$ python3 -q
>>> import numpy as np
>>> from numpy import linalg as LA
>>> np.set_printoptions(precision=2, suppress=True, linewidth=120)
>>> def tidy(a):
...     return np.round(a, 2) + 0
... 
>>> X = np.array([[2, 0, 0, 0], [0, 1, 0, 0], [0, 0, 0, 0], [0, 0, 0, 0]])
>>> # null space of dimension 2
>>> rank = LA.matrix_rank(X)
>>> rank
np.int64(2)
>>> ns = LA.svd(X)[2][rank:].T
>>> print([int(LA.matrix_rank(X[:i])) for i in range(1, len(X) + 1)])
[1, 2, 2, 2]
>>> ns @ ns.T
array([[0., 0., 0., 0.],
       [0., 0., 0., 0.],
       [0., 0., 1., 0.],
       [0., 0., 0., 1.]])
>>> LA.matrix_rank(X.T @ X), LA.matrix_rank(X @ X.T)
(np.int64(2), np.int64(2))
>>> print([int(LA.matrix_rank(np.delete(X, i, axis=0))) for i in range(4)])
[1, 1, 2, 2]
>>> ns.shape
(4, 2)
>>> ev, evecs = LA.eigh(X)
>>> x0 = np.array([8, 9, 2, 2])
>>> np.abs(X).sum(axis=1).max(), np.abs(ev).max()
(np.int64(2), np.float64(2.0))
>>> tidy(x0 @ X @ x0 / (x0 @ x0)), ev[0], ev[-1]
(np.float64(1.37), np.float64(0.0), np.float64(2.0))
>>> evecs * np.abs(ev) @ evecs.T
array([[2., 0., 0., 0.],
       [0., 1., 0., 0.],
       [0., 0., 0., 0.],
       [0., 0., 0., 0.]])
>>> E = np.load("run12.npy")
>>> tidy(E)
array([[ 1.1 , -0.95,  2.63],
       [ 2.62, -1.47, -0.03],
       [-1.32,  0.41,  2.66],
       [ 2.59, -1.38, -0.62],
       [-1.5 ,  0.53,  2.54],
       [ 2.14, -1.4 ,  1.58],
       [-2.56,  1.34,  0.81],
       [ 2.61, -1.48,  0.13],
       [-1.48,  0.51,  2.56],
       [ 1.65, -1.2 ,  2.2 ],
       [-2.6 ,  1.49, -0.2 ],
       [ 0.18, -0.47,  2.96],
       [-1.28,  1.03, -2.51],
       [ 1.91, -0.8 , -2.17],
       [-2.5 ,  1.5 , -0.7 ],
       [ 1.73, -0.68, -2.35],
       [ 0.87, -0.13, -2.87]])
>>> # looks like rank 2
>>> out = E / np.sqrt((E ** 2).mean(axis=1, keepdims=True))
>>> tidy(out[16])
array([ 0.5 , -0.08, -1.66])
>>> LA.matrix_rank(E - E.mean(axis=1, keepdims=True))
np.int64(2)
